$ python3 -q
>>> import numpy as np
>>> np.set_printoptions(precision=2, suppress=True, linewidth=120, floatmode="fixed")
>>> W0 = np.load("a.npy")
>>> print(W0)
[[0 0 1 1 1]
 [0 0 1 1 0]
 [1 1 0 1 0]
 [1 1 1 0 0]
 [1 0 0 0 0]]
>>> rng = np.random.default_rng(88)
>>> labels = rng.permutation(5)
>>> labels
array([2, 1, 3, 0, 4])
>>> Y = W0[labels][:, labels]
>>> Y
array([[0, 1, 1, 1, 0],
       [1, 0, 1, 0, 0],
       [1, 1, 0, 1, 0],
       [1, 0, 1, 0, 1],
       [0, 0, 0, 1, 0]])
>>> np.allclose(Y, W0)
False
>>> Y = W0 + rng.integers(-2, 3, (5, 2)) @ rng.integers(-2, 3, (2, 5))
>>> Y
array([[-1,  0,  0, -1,  4],
       [ 0, -1,  0, -2,  5],
       [-1,  2, -1,  0,  1],
       [ 5, -1,  3,  2, -2],
       [ 6, -3,  2,  1,  0]])
>>> print(np.round(np.linalg.svd(Y - W0, compute_uv=False), 2) + 0)
[9.44 6.39 0.00 0.00 0.00]
>>> J = np.loadtxt("case15.csv", delimiter=",")
>>> J
array([[10.00,  3.00,  5.00,  5.00,  0.00,  0.00,  7.00,  5.00,  7.00,  0.00,  8.00],
       [ 0.00,  1.00,  0.00,  0.00,  0.00,  4.00,  0.00,  0.00,  0.00,  1.00,  0.00],
       [11.00,  0.00,  8.00,  0.00,  0.00,  0.00,  0.00,  2.00,  0.00,  0.00,  0.00],
       [ 5.00,  0.00,  0.00,  7.00,  1.00,  5.00,  2.00,  0.00,  2.00,  1.00,  0.00],
       [ 7.00,  1.00,  0.00,  0.00,  3.00,  8.00,  0.00,  0.00,  5.00,  6.00,  0.00],
       [ 0.00,  5.00,  8.00, 15.00,  0.00,  0.00, 14.00, 18.00,  0.00,  0.00,  2.00],
       [ 3.00,  5.00,  0.00,  9.00,  0.00,  0.00, 10.00,  0.00,  4.00,  0.00,  6.00],
       [ 4.00,  1.00,  0.00,  0.00,  0.00,  2.00,  0.00,  0.00,  0.00,  2.00,  0.00],
       [ 0.00,  9.00,  0.00,  0.00,  0.00,  0.00,  0.00,  0.00,  0.00,  0.00,  4.00],
       [10.00,  2.00,  1.00, 16.00,  0.00,  0.00, 19.00,  3.00,  9.00,  0.00,  7.00],
       [ 0.00,  7.00,  0.00,  0.00,  0.00,  0.00,  0.00,  0.00,  0.00,  0.00,  0.00],
       [11.00,  0.00,  6.00,  8.00,  0.00,  0.00,  8.00,  6.00,  6.00,  0.00,  3.00],
       [ 5.00,  0.00, 16.00,  1.00,  0.00,  0.00,  0.00, 18.00,  0.00,  0.00,  0.00],
       [ 9.00,  0.00, 12.00,  2.00,  0.00,  0.00,  0.00, 12.00,  0.00,  0.00,  0.00],
       [ 0.00,  4.00,  0.00, 21.00,  0.00,  0.00, 17.00,  5.00,  0.00,  0.00,  0.00],
       [ 5.00,  0.00,  4.00, 23.00,  0.00,  0.00, 22.00, 10.00,  2.00,  0.00,  0.00],
       [ 0.00,  3.00,  0.00,  0.00,  0.00,  2.00,  0.00,  0.00,  0.00,  1.00,  0.00],
       [ 0.00,  0.00,  0.00,  3.00,  0.00,  2.00,  0.00,  0.00,  0.00,  0.00,  0.00],
       [ 2.00,  5.00,  3.00,  0.00,  0.00,  0.00,  0.00,  3.00,  0.00,  0.00,  4.00],
       [14.00,  0.00, 11.00,  0.00,  0.00,  0.00,  0.00,  5.00,  2.00,  0.00,  0.00],
       [10.00,  0.00,  0.00,  0.00,  2.00,  6.00,  0.00,  0.00,  3.00,  3.00,  0.00],
       [ 0.00,  6.00,  3.00,  0.00,  0.00,  0.00,  0.00,  9.00,  0.00,  0.00,  0.00],
       [ 0.00,  0.00,  0.00,  8.00,  0.00,  3.00,  0.00,  0.00,  0.00,  0.00,  0.00],
       [10.00,  0.00,  0.00,  0.00,  4.00,  9.00,  0.00,  0.00,  6.00,  7.00,  0.00],
       [28.00,  0.00,  5.00,  4.00,  0.00,  0.00,  3.00,  0.00, 17.00,  3.00,  0.00],
       [ 0.00,  5.00,  0.00,  5.00,  0.00,  0.00,  0.00,  7.00,  0.00,  0.00,  0.00],
       [20.00,  0.00,  1.00,  5.00,  2.00,  4.00,  0.00,  0.00,  9.00,  2.00,  0.00],
       [20.00,  0.00,  7.00, 13.00,  0.00,  0.00,  9.00,  3.00,  9.00,  0.00,  0.00],
       [ 2.00,  0.00,  7.00,  0.00,  0.00,  0.00,  0.00,  5.00,  0.00,  0.00,  0.00],
       [ 0.00,  1.00,  1.00,  1.00,  0.00,  0.00,  0.00,  5.00,  0.00,  0.00,  0.00],
       [ 0.00, 11.00,  0.00,  0.00,  0.00,  0.00,  0.00,  0.00,  0.00,  0.00,  2.00],
       [14.00,  0.00,  0.00,  0.00,  2.00,  6.00,  0.00,  0.00,  7.00,  7.00,  0.00],
       [14.00,  0.00,  0.00,  5.00,  2.00,  5.00,  0.00,  0.00,  6.00,  2.00,  0.00],
       [ 0.00,  2.00, 11.00,  8.00,  0.00,  0.00,  5.00, 17.00,  0.00,  0.00,  0.00],
       [ 0.00,  5.00, 11.00, 12.00,  0.00,  0.00, 13.00, 19.00,  0.00,  0.00,  6.00],
       [ 2.00,  1.00,  0.00,  9.00,  0.00,  4.00,  5.00,  0.00,  1.00,  0.00,  0.00],
       [ 8.00,  3.00,  0.00,  0.00,  0.00,  1.00,  0.00,  0.00,  6.00,  3.00,  4.00],
       [14.00,  0.00,  5.00, 17.00,  0.00,  0.00, 15.00,  5.00,  7.00,  0.00,  0.00],
       [12.00,  0.00, 11.00,  0.00,  0.00,  0.00,  0.00,  9.00,  3.00,  0.00,  0.00],
       [ 0.00,  0.00,  0.00, 10.00,  0.00,  1.00,  2.00,  0.00,  0.00,  0.00,  0.00],
       [ 4.00,  0.00,  0.00,  0.00,  0.00,  5.00,  0.00,  0.00,  0.00,  3.00,  0.00],
       [22.00,  0.00,  5.00,  4.00,  0.00,  1.00,  0.00,  0.00, 10.00,  1.00,  0.00],
       [18.00,  0.00,  0.00,  0.00,  0.00,  2.00,  0.00,  0.00, 11.00,  4.00,  0.00],
       [ 9.00,  0.00,  4.00,  5.00,  0.00,  0.00,  0.00,  2.00,  0.00,  0.00,  0.00],
       [13.00,  0.00, 10.00, 18.00,  0.00,  0.00, 16.00, 12.00,  5.00,  0.00,  0.00],
       [26.00,  0.00, 15.00,  0.00,  0.00,  0.00,  0.00,  5.00, 12.00,  1.00,  1.00],
       [ 0.00,  7.00,  0.00,  0.00,  0.00,  0.00,  0.00,  5.00,  0.00,  0.00,  0.00]])
>>> labels = J[:, 7] > np.median(J[:, 7])
>>> f = J[labels].mean(axis=0) - J[~labels].mean(axis=0)
>>> labels.astype(int)
array([1, 0, 0, 0, 0, 1, 0, 0, 0, 1, 0, 1, 1, 1, 1, 1, 0, 0, 1, 1, 0, 1, 0, 0, 0, 1, 0, 1, 1, 1, 0, 0, 0, 1, 1, 0, 0,
       1, 1, 0, 0, 0, 0, 0, 1, 1, 1])
>>> f
array([-0.61,  0.37,  5.76,  4.74, -0.64, -2.80,  5.71,  8.29, -0.66, -1.79,  0.77])
>>> round((((J - J.mean(axis=0)) @ f > 0) == labels).mean(), 2)
np.float64(0.87)
>>> ((J - J.mean(axis=0)) @ f > 0).astype(int)
array([1, 0, 0, 0, 0, 1, 1, 0, 0, 1, 0, 1, 1, 1, 1, 1, 0, 0, 0, 1, 0, 1, 0, 0, 0, 0, 0, 1, 0, 0, 0, 0, 0, 1, 1, 0, 0,
       1, 1, 0, 0, 0, 0, 0, 1, 1, 0])
